$ python -q
>>> import numpy as np
>>> from numpy import linalg as LA
>>> np.set_printoptions(precision=2, suppress=True, linewidth=160)
>>> arr = np.load("sample5.npy")
>>> arr
array([[ 0,  2,  5,  2, -4, -1,  3,  4,  4,  5,  3,  0],
       [ 0, -5, -4,  2, -4, -3,  0,  2,  0, -2,  4,  3],
       [ 0,  0, -4,  5,  2, -4,  2,  5,  1, -4,  5, -5],
       [ 0,  0,  0,  3,  4,  3,  2,  5,  5, -2,  1,  0],
       [ 0,  0,  0,  0, -5,  0,  4,  3,  2, -3, -2,  2],
       [ 0,  0,  0,  0,  0,  3,  2, -2, -4,  2,  4,  0],
       [ 0,  0,  0,  0,  0,  0,  4,  4,  3,  5, -5, -1],
       [ 0,  0,  0,  0,  0,  0,  0,  4,  3, -4, -4, -4],
       [ 0,  0,  0,  0,  0,  0,  0,  0, -2,  5, -1,  3],
       [ 0,  0,  0,  0,  0,  0,  0,  0,  0,  3, -4, -3],
       [ 0,  0,  0,  0,  0,  0,  0,  0,  0,  0, -5,  0],
       [ 0,  0,  0,  0,  0,  0,  0,  0,  0,  0,  0, -2]])
>>> U, sv, VT = LA.svd(arr)
>>> V = VT[:(sv > 1e-8).sum()]
>>> rng = np.random.default_rng(49)
>>> x0 = arr[0] + -3 * arr[7] + rng.integers(2) * np.eye(12)[2]
>>> x0
array([ 0.,  2.,  5.,  2., -4., -1.,  3., -8., -5., 17., 15., 12.])
>>> np.round(V.T @ V, 2) + 0
array([[0., 0., 0., 0., 0., 0., 0., 0., 0., 0., 0., 0.],
       [0., 1., 0., 0., 0., 0., 0., 0., 0., 0., 0., 0.],
       [0., 0., 1., 0., 0., 0., 0., 0., 0., 0., 0., 0.],
       [0., 0., 0., 1., 0., 0., 0., 0., 0., 0., 0., 0.],
       [0., 0., 0., 0., 1., 0., 0., 0., 0., 0., 0., 0.],
       [0., 0., 0., 0., 0., 1., 0., 0., 0., 0., 0., 0.],
       [0., 0., 0., 0., 0., 0., 1., 0., 0., 0., 0., 0.],
       [0., 0., 0., 0., 0., 0., 0., 1., 0., 0., 0., 0.],
       [0., 0., 0., 0., 0., 0., 0., 0., 1., 0., 0., 0.],
       [0., 0., 0., 0., 0., 0., 0., 0., 0., 1., 0., 0.],
       [0., 0., 0., 0., 0., 0., 0., 0., 0., 0., 1., 0.],
       [0., 0., 0., 0., 0., 0., 0., 0., 0., 0., 0., 1.]])
>>> round(float(LA.norm(x0 - V.T @ V @ x0)), 2)
0.0
>>> np.allclose(V.T @ V @ x0, x0)
True
>>> LA.matrix_rank(np.vstack([arr, x0]))
np.int64(11)
>>> np.diag(V.T @ V)
array([0., 1., 1., 1., 1., 1., 1., 1., 1., 1., 1., 1.])
